$ ipython --no-banner

In [1]: import numpy as np

In [2]: np.set_printoptions(precision=3, suppress=True, linewidth=140, floatmode="fixed")

In [3]: feats = np.loadtxt("dump.csv", delimiter=",")

In [4]: feats
Out[4]: 
array([[ 0.000,  0.000,  0.000, -1.000],
       [ 0.000,  0.000,  0.000, -1.000],
       [ 0.000,  0.000,  0.000,  0.000],
       [ 1.000,  1.000,  0.000,  0.000]])

In [5]: x0 = np.array([3, 1, 0, -1])

In [6]: x0 @ feats @ x0
Out[6]: np.float64(0.0)

In [7]: q = np.linalg.solve(np.eye(4) - feats, np.eye(4) + feats)

In [8]: print(np.round(q @ q.T, 3) + 0)
[[1.000 0.000 0.000 0.000]
 [0.000 1.000 0.000 0.000]
 [0.000 0.000 1.000 0.000]
 [0.000 0.000 0.000 1.000]]

In [9]: M = np.load("mat.npy")

In [10]: M
Out[10]: 
array([[ 0.200,  0.400,  0.400, -0.900,  1.500,  0.600,  0.600,  0.900],
       [-0.100, -1.700, -1.100, -0.600, -0.200, -0.600,  0.600,  1.400],
       [ 0.100,  1.700,  0.300, -1.300, -0.500,  1.200, -3.600,  0.100],
       [-0.600, -0.100,  0.300, -0.600,  0.700,  0.200, -0.900, -1.600],
       [ 0.900,  0.000, -1.800, -1.200, -2.400,  0.900,  0.300, -0.900],
       [ 1.300, -0.800,  2.200,  0.000, -0.400,  0.300, -2.400, -0.600],
       [-0.600,  1.400,  0.900,  0.000,  0.800,  1.800, -1.200, -0.900],
       [ 1.000,  0.400, -0.100, -0.900, -0.800,  1.300, -1.800,  1.600]])

In [11]: print(np.allclose(M @ M.T, M.T @ M))
False

In [12]: np.trace(M)
Out[12]: np.float64(-3.5)

In [13]: np.round(np.abs(np.linalg.eigvals(M)).max(), 3)
Out[13]: np.float64(3.251)

In [14]: np.allclose(M, M.T)
Out[14]: False

In [15]: (M + M.T) / 2
Out[15]: 
array([[ 0.200,  0.150,  0.250, -0.750,  1.200,  0.950,  0.000,  0.950],
       [ 0.150, -1.700,  0.300, -0.350, -0.100, -0.700,  1.000,  0.900],
       [ 0.250,  0.300,  0.300, -0.500, -1.150,  1.700, -1.350,  0.000],
       [-0.750, -0.350, -0.500, -0.600, -0.250,  0.100, -0.450, -1.250],
       [ 1.200, -0.100, -1.150, -0.250, -2.400,  0.250,  0.550, -0.850],
       [ 0.950, -0.700,  1.700,  0.100,  0.250,  0.300, -0.300,  0.350],
       [ 0.000,  1.000, -1.350, -0.450,  0.550, -0.300, -1.200, -1.350],
       [ 0.950,  0.900,  0.000, -1.250, -0.850,  0.350, -1.350,  1.600]])

In [16]: assert M == M.T
ValueError: The truth value of an array with more than one element is ambiguous. Use a.any() or a.all()


In [17]: def softmax(z):
    ...:     e = np.exp(z - z.max(axis=-1, keepdims=True))
    ...:     return e / e.sum(axis=-1, keepdims=True)
    ...: 

In [18]: print(softmax(feats[1] + -2))
[0.297 0.297 0.297 0.109]

In [19]: print(softmax(feats[1]))
[0.297 0.297 0.297 0.109]

In [20]: S = feats @ feats.T / np.sqrt(4)

In [21]: softmax(S + np.triu(np.full(S.shape, -np.inf), 1))
Out[21]: 
array([[1.000, 0.000, 0.000, 0.000],
       [0.500, 0.500, 0.000, 0.000],
       [0.333, 0.333, 0.333, 0.000],
       [0.175, 0.175, 0.175, 0.475]])

In [22]: softmax(S)[1] @ feats
Out[22]: array([ 0.189,  0.189,  0.000, -0.622])

In [23]: softmax(S)
Out[23]: 
array([[0.311, 0.311, 0.189, 0.189],
       [0.311, 0.311, 0.189, 0.189],
       [0.250, 0.250, 0.250, 0.250],
       [0.175, 0.175, 0.175, 0.475]])

In [24]: softmax(S).round(6).argmax(axis=1)
Out[24]: array([0, 0, 0, 3])

In [25]: rng = np.random.default_rng(73451)

In [26]: idx = rng.permutation(8)

In [27]: other = M[:, idx] * rng.choice([-1, 1], 8)

In [28]: other
Out[28]: 
array([[ 0.900,  0.600,  0.200, -0.600, -0.400,  1.500, -0.900, -0.400],
       [ 0.600,  0.600, -0.100,  0.600,  1.700, -0.200, -1.400,  1.100],
       [ 1.300, -3.600,  0.100, -1.200, -1.700, -0.500, -0.100, -0.300],
       [ 0.600, -0.900, -0.600, -0.200,  0.100,  0.700,  1.600, -0.300],
       [ 1.200,  0.300,  0.900, -0.900, -0.000, -2.400,  0.900,  1.800],
       [-0.000, -2.400,  1.300, -0.300,  0.800, -0.400,  0.600, -2.200],
       [-0.000, -1.200, -0.600, -1.800, -1.400,  0.800,  0.900, -0.900],
       [ 0.900, -1.800,  1.000, -1.300, -0.400, -0.800, -1.600,  0.100]])

In [29]: left, _, VT = np.linalg.svd(M.T @ other)

In [30]: np.round(np.linalg.lstsq(M, other)[0], 3) + 0
Out[30]: 
array([[ 0.000,  0.000,  1.000,  0.000,  0.000,  0.000,  0.000,  0.000],
       [ 0.000,  0.000,  0.000,  0.000, -1.000,  0.000,  0.000,  0.000],
       [ 0.000,  0.000,  0.000,  0.000,  0.000,  0.000,  0.000, -1.000],
       [-1.000,  0.000,  0.000,  0.000,  0.000,  0.000,  0.000,  0.000],
       [ 0.000,  0.000,  0.000,  0.000,  0.000,  1.000,  0.000,  0.000],
       [ 0.000,  0.000,  0.000, -1.000,  0.000,  0.000,  0.000,  0.000],
       [ 0.000,  1.000,  0.000,  0.000,  0.000,  0.000,  0.000,  0.000],
       [ 0.000,  0.000,  0.000,  0.000,  0.000,  0.000, -1.000,  0.000]])

In [31]: np.round(left @ VT, 3) + 0
Out[31]: 
array([[ 0.000,  0.000,  1.000,  0.000,  0.000,  0.000,  0.000,  0.000],
       [ 0.000,  0.000,  0.000,  0.000, -1.000,  0.000,  0.000,  0.000],
       [ 0.000,  0.000,  0.000,  0.000,  0.000,  0.000,  0.000, -1.000],
       [-1.000,  0.000,  0.000,  0.000,  0.000,  0.000,  0.000,  0.000],
       [ 0.000,  0.000,  0.000,  0.000,  0.000,  1.000,  0.000,  0.000],
       [ 0.000,  0.000,  0.000, -1.000,  0.000,  0.000,  0.000,  0.000],
       [ 0.000,  1.000,  0.000,  0.000,  0.000,  0.000,  0.000,  0.000],
       [ 0.000,  0.000,  0.000,  0.000,  0.000,  0.000, -1.000,  0.000]])

In [32]: q, Rm = np.linalg.qr(M)

In [33]: q.shape, Rm.shape
Out[33]: ((8, 8), (8, 8))

In [34]: other = M + rng.integers(-2, 3, (8, 7)) @ rng.integers(-2, 3, (7, 8))

In [35]: other
Out[35]: 
array([[ -5.800,   1.400,  -0.600,  -9.900,  -3.500,   3.600,  -3.400,   0.900],
       [ -9.100,  -0.700,  -9.100,   2.400,  -6.200,   4.400,  -1.400,   0.400],
       [ -1.900,   6.700,  -9.700,  -5.300, -17.500,   3.200,  -6.600,  -0.900],
       [  2.400,   9.900,   6.300, -11.600,   9.700,  -4.800,   2.100,   2.400],
       [  5.900,   1.000,   6.200, -12.200,   2.600,  -5.100,  -8.700,   1.100],
       [  0.300,   5.200,   0.200,  -9.000,  -2.400,  -0.700,  -3.400,   1.400],
       [  6.400,   4.400,   5.900,   0.000,   4.800,  -2.200,  -1.200,  -2.900],
       [  0.000,   8.400,  -0.100,  -7.900,  -3.800,   1.300,  -1.800,   0.600]])

In [36]: np.linalg.matrix_rank(other - M, tol=1e-8)
Out[36]: np.int64(7)

In [37]: np.round(np.linalg.svd(other - M, compute_uv=False), 3) + 0
Out[37]: array([31.601, 25.686, 12.387, 10.792,  4.562,  4.131,  0.903,  0.000])

In [38]: m1 = -3 * np.eye(4) + np.ones((4, 4))

In [39]: m1
Out[39]: 
array([[-2.000,  1.000,  1.000,  1.000],
       [ 1.000, -2.000,  1.000,  1.000],
       [ 1.000,  1.000, -2.000,  1.000],
       [ 1.000,  1.000,  1.000, -2.000]])

In [40]: ev, V = np.linalg.eigh(m1)

In [41]: V @ np.diag(ev) @ V.T
Out[41]: 
array([[-2.000,  1.000,  1.000,  1.000],
       [ 1.000, -2.000,  1.000,  1.000],
       [ 1.000,  1.000, -2.000,  1.000],
       [ 1.000,  1.000,  1.000, -2.000]])

In [42]: np.round(V.T @ V, 3) + 0
Out[42]: 
array([[1.000, 0.000, 0.000, 0.000],
       [0.000, 1.000, 0.000, 0.000],
       [0.000, 0.000, 1.000, 0.000],
       [0.000, 0.000, 0.000, 1.000]])

In [43]: print(np.round(V.T @ m1 @ V, 3) + 0)
[[-3.000  0.000  0.000  0.000]
 [ 0.000 -3.000  0.000  0.000]
 [ 0.000  0.000 -3.000  0.000]
 [ 0.000  0.000  0.000  1.000]]

In [44]: np.unique(ev.round(6) + 0, return_counts=True)[1]
Out[44]: array([3, 1])

In [45]: print(round(float(ev.sum()), 3), np.trace(m1))
-8.0 -8.0

In [46]: np.linalg.eigvalsh(m1 @ m1)
Out[46]: array([1.000, 9.000, 9.000, 9.000])

In [47]: other = np.array([[0, 5, -1], [-5, 5, -2], [-1, -5, 5], [5, 5, 4]])

In [48]: np.linalg.matrix_rank(m1 @ other)
Out[48]: np.int64(3)

In [49]: other.T @ m1.T
Out[49]: 
array([[ -1.000,  14.000,   2.000, -16.000],
       [ -5.000,  -5.000,  25.000,  -5.000],
       [  9.000,  12.000,  -9.000,  -6.000]])

In [50]: m1 @ other
Out[50]: 
array([[ -1.000,  -5.000,   9.000],
       [ 14.000,  -5.000,  12.000],
       [  2.000,  25.000,  -9.000],
       [-16.000,  -5.000,  -6.000]])

In [51]: print(np.einsum("ij->j", m1))
[1.000 1.000 1.000 1.000]

In [52]: np.einsum("ik,kj->ij", m1, other)
Out[52]: 
array([[ -1.000,  -5.000,   9.000],
       [ 14.000,  -5.000,  12.000],
       [  2.000,  25.000,  -9.000],
       [-16.000,  -5.000,  -6.000]])

In [53]: np.einsum("ik,kj->ji", m1, other)
Out[53]: 
array([[ -1.000,  14.000,   2.000, -16.000],
       [ -5.000,  -5.000,  25.000,  -5.000],
       [  9.000,  12.000,  -9.000,  -6.000]])

In [54]: arr = np.array([[0, 2, 2, 2, 5, -1, 3, 4],
    ...:     [-2, 0, 3, 0, 0, 2, 0, -2],
    ...:     [-2, -3, 0, 3, 2, -4, 2, 3],
    ...:     [-2, 0, -3, 0, 4, 0, 0, 5],
    ...:     [-5, 0, -2, -4, 0, -1, 1, 2],
    ...:     [1, -2, 4, 0, 1, 0, -5, 5],
    ...:     [-3, 0, -2, 0, -1, 5, 0, -4],
    ...:     [-4, 2, -3, -5, -2, -5, 4, 0]])

In [55]: u = np.array([4, 2, 3, 0, 3, 1, 1, 5])

In [56]: other = arr + np.outer(u, np.eye(8)[1])

In [57]: round(float(np.linalg.det(other) / np.linalg.det(arr)), 3), np.round(1 + np.linalg.solve(arr, u)[1], 3)
Out[57]: (3.508, np.float64(3.508))

In [58]: np.linalg.matrix_rank(other - arr)
Out[58]: np.int64(1)

In [59]: np.linalg.matrix_rank(np.linalg.inv(other) - np.linalg.inv(arr), tol=1e-8)
Out[59]: np.int64(1)

In [60]: x0 = np.array([0, 3, 0, 1, 0, 1, 1, 0])

In [61]: round(float(np.linalg.det(arr)), 3)
Out[61]: 37249.0

In [62]: q = np.linalg.solve(np.eye(8) - arr, np.eye(8) + arr)

In [63]: np.round(np.linalg.det(q), 3)
Out[63]: np.float64(1.0)

In [64]: np.round(q @ q.T, 3) + 0
Out[64]: 
array([[1.000, 0.000, 0.000, 0.000, 0.000, 0.000, 0.000, 0.000],
       [0.000, 1.000, 0.000, 0.000, 0.000, 0.000, 0.000, 0.000],
       [0.000, 0.000, 1.000, 0.000, 0.000, 0.000, 0.000, 0.000],
       [0.000, 0.000, 0.000, 1.000, 0.000, 0.000, 0.000, 0.000],
       [0.000, 0.000, 0.000, 0.000, 1.000, 0.000, 0.000, 0.000],
       [0.000, 0.000, 0.000, 0.000, 0.000, 1.000, 0.000, 0.000],
       [0.000, 0.000, 0.000, 0.000, 0.000, 0.000, 1.000, 0.000],
       [0.000, 0.000, 0.000, 0.000, 0.000, 0.000, 0.000, 1.000]])

In [65]: left, sig, VT = np.linalg.svd(arr)

In [66]: sig
Out[66]: array([12.609, 12.609,  7.139,  7.139,  4.986,  4.986,  0.430,  0.430])

In [67]: other = left[:, :6] @ np.diag(sig[:6]) @ VT[:6]

In [68]: np.linalg.matrix_rank(other)
Out[68]: np.int64(6)

In [69]: np.round(np.linalg.norm(arr - other) / np.linalg.norm(arr), 3)
Out[69]: np.float64(0.028)

In [70]: u, g = arr[1], arr[4]

In [71]: u @ g
Out[71]: np.int64(-2)

In [72]: pr = (u @ g) / (u @ u) * u

In [73]: print(round(float(np.linalg.norm(u + g) ** 2 + np.linalg.norm(u - g) ** 2), 3))
144.0

In [74]: print((g - pr) @ u)
0.0

In [75]: np.outer(u, g)
Out[75]: 
array([[ 10,   0,   4,   8,   0,   2,  -2,  -4],
       [  0,   0,   0,   0,   0,   0,   0,   0],
       [-15,   0,  -6, -12,   0,  -3,   3,   6],
       [  0,   0,   0,   0,   0,   0,   0,   0],
       [  0,   0,   0,   0,   0,   0,   0,   0],
       [-10,   0,  -4,  -8,   0,  -2,   2,   4],
       [  0,   0,   0,   0,   0,   0,   0,   0],
       [ 10,   0,   4,   8,   0,   2,  -2,  -4]])

In [76]: arr.reshape(2, -1)
Out[76]: 
array([[ 0,  2,  2,  2,  5, -1,  3,  4, -2,  0,  3,  0,  0,  2,  0, -2, -2, -3,  0,  3,  2, -4,  2,  3, -2,  0, -3,  0,  4,  0,  0,  5],
       [-5,  0, -2, -4,  0, -1,  1,  2,  1, -2,  4,  0,  1,  0, -5,  5, -3,  0, -2,  0, -1,  5,  0, -4, -4,  2, -3, -5, -2, -5,  4,  0]])

In [77]: print(arr.reshape(-1, 2))
[[ 0  2]
 [ 2  2]
 [ 5 -1]
 [ 3  4]
 [-2  0]
 [ 3  0]
 [ 0  2]
 [ 0 -2]
 [-2 -3]
 [ 0  3]
 [ 2 -4]
 [ 2  3]
 [-2  0]
 [-3  0]
 [ 4  0]
 [ 0  5]
 [-5  0]
 [-2 -4]
 [ 0 -1]
 [ 1  2]
 [ 1 -2]
 [ 4  0]
 [ 1  0]
 [-5  5]
 [-3  0]
 [-2  0]
 [-1  5]
 [ 0 -4]
 [-4  2]
 [-3 -5]
 [-2 -5]
 [ 4  0]]

In [78]: T = arr.reshape(8, 2, -1)

In [79]: np.einsum("ihd,jhd->hij", T, T).shape
Out[79]: (2, 8, 8)

In [80]: T[:, 0]
Out[80]: 
array([[ 0,  2,  2,  2],
       [-2,  0,  3,  0],
       [-2, -3,  0,  3],
       [-2,  0, -3,  0],
       [-5,  0, -2, -4],
       [ 1, -2,  4,  0],
       [-3,  0, -2,  0],
       [-4,  2, -3, -5]])
